% python3 -q
>>> import numpy as np
>>> import numpy.linalg as la
>>> np.set_printoptions(precision=3, suppress=True, linewidth=100, floatmode="fixed")
>>> m1 = np.load("x.npy")
>>> m1
array([[ 4,  0, -5,  1,  3,  3, -5,  3, -3],
       [ 1,  2, -2, -2,  2, -1, -2,  0,  0],
       [ 3, -4,  0,  0, -3,  1,  1,  2, -3],
       [ 0,  0,  2, -5, -1, -2, -1,  3, -3],
       [ 2, -2, -1,  2,  0,  2, -1,  1, -2],
       [ 1,  2, -2, -2,  2, -1, -2,  0,  0],
       [ 1, -2,  1, -3, -2, -1, -1,  1, -2],
       [ 3, -4,  0,  0, -3,  1,  1,  2, -3],
       [ 2,  2,  1,  0,  1,  0,  2, -2,  1],
       [ 2,  2, -5, -2,  2, -1, -3,  2,  0],
       [ 0,  0,  0,  0,  0,  0,  0,  0,  0],
       [ 0,  0,  0,  0,  0,  0,  0,  0,  0],
       [ 3,  4,  0, -1,  4,  1, -1, -2,  0],
       [ 3,  0, -2, -2,  1,  2, -3,  3, -3],
       [ 0,  2, -2, -3,  2, -1, -4,  4, -2],
       [ 0,  0, -1, -1, -1, -2,  1,  0,  1],
       [ 1,  0, -2,  1,  1,  2, -2,  2, -1],
       [ 1,  2, -2, -2,  2, -1, -2,  0,  0],
       [ 8,  2,  2, -3,  0,  3, -2,  0, -4],
       [ 2, -2, -1,  2,  0,  2, -1,  1, -2],
       [ 3,  4,  3, -6, -1,  0,  0,  3, -3],
       [ 1,  2, -3, -4,  2, -3, -4,  0,  0],
       [ 0,  0,  3, -3, -1,  0,  1,  3, -3],
       [ 4,  2,  2, -4, -2,  1,  0,  1, -2],
       [ 0,  0,  0,  0,  0,  0,  0,  0,  0],
       [ 0,  0, -1, -1, -1, -2,  1,  0,  1],
       [ 0,  0, -1, -2,  0, -2, -2,  0,  0],
       [ 3,  4,  0, -1,  4,  1, -1, -2,  0],
       [ 3, -2, -1, -2,  0,  2, -4,  6, -6],
       [ 0,  0,  0,  0,  0,  0,  0,  0,  0],
       [ 3,  4,  0, -1,  4,  1, -1, -2,  0],
       [ 0,  0,  2, -5, -1, -2, -1,  3, -3],
       [ 1,  4,  3, -1,  3,  1,  1,  0, -1],
       [ 3,  2, -1,  1,  2,  2,  0,  0,  0],
       [ 3,  2, -1, -2, -1,  1, -3,  2, -1],
       [ 1,  0, -2,  1,  1,  2, -2,  2, -1],
       [ 2, -2, -2,  1, -1,  0,  0,  1, -1]])
>>> cen = m1 - m1.mean(axis=0)
>>> V = la.svd(cen)[2][:7]
>>> Y = cen - cen @ V.T @ V
>>> round(float(la.norm(Y) / la.norm(cen)), 3)
0.047
>>> (cen @ V.T).std(axis=0)
array([2.943, 2.601, 2.469, 2.189, 1.199, 0.750, 0.540])
>>> la.norm(Y, axis=1).round(6).argmax()
np.int64(13)
>>> np.round(np.cov(cen @ V.T, rowvar=False), 3) + 0
array([[8.900, 0.000, 0.000, 0.000, 0.000, 0.000, 0.000],
       [0.000, 6.954, 0.000, 0.000, 0.000, 0.000, 0.000],
       [0.000, 0.000, 6.264, 0.000, 0.000, 0.000, 0.000],
       [0.000, 0.000, 0.000, 4.925, 0.000, 0.000, 0.000],
       [0.000, 0.000, 0.000, 0.000, 1.479, 0.000, 0.000],
       [0.000, 0.000, 0.000, 0.000, 0.000, 0.579, 0.000],
       [0.000, 0.000, 0.000, 0.000, 0.000, 0.000, 0.300]])
>>> Y.std(axis=0)
array([0.065, 0.065, 0.066, 0.132, 0.036, 0.145, 0.049, 0.054, 0.068])
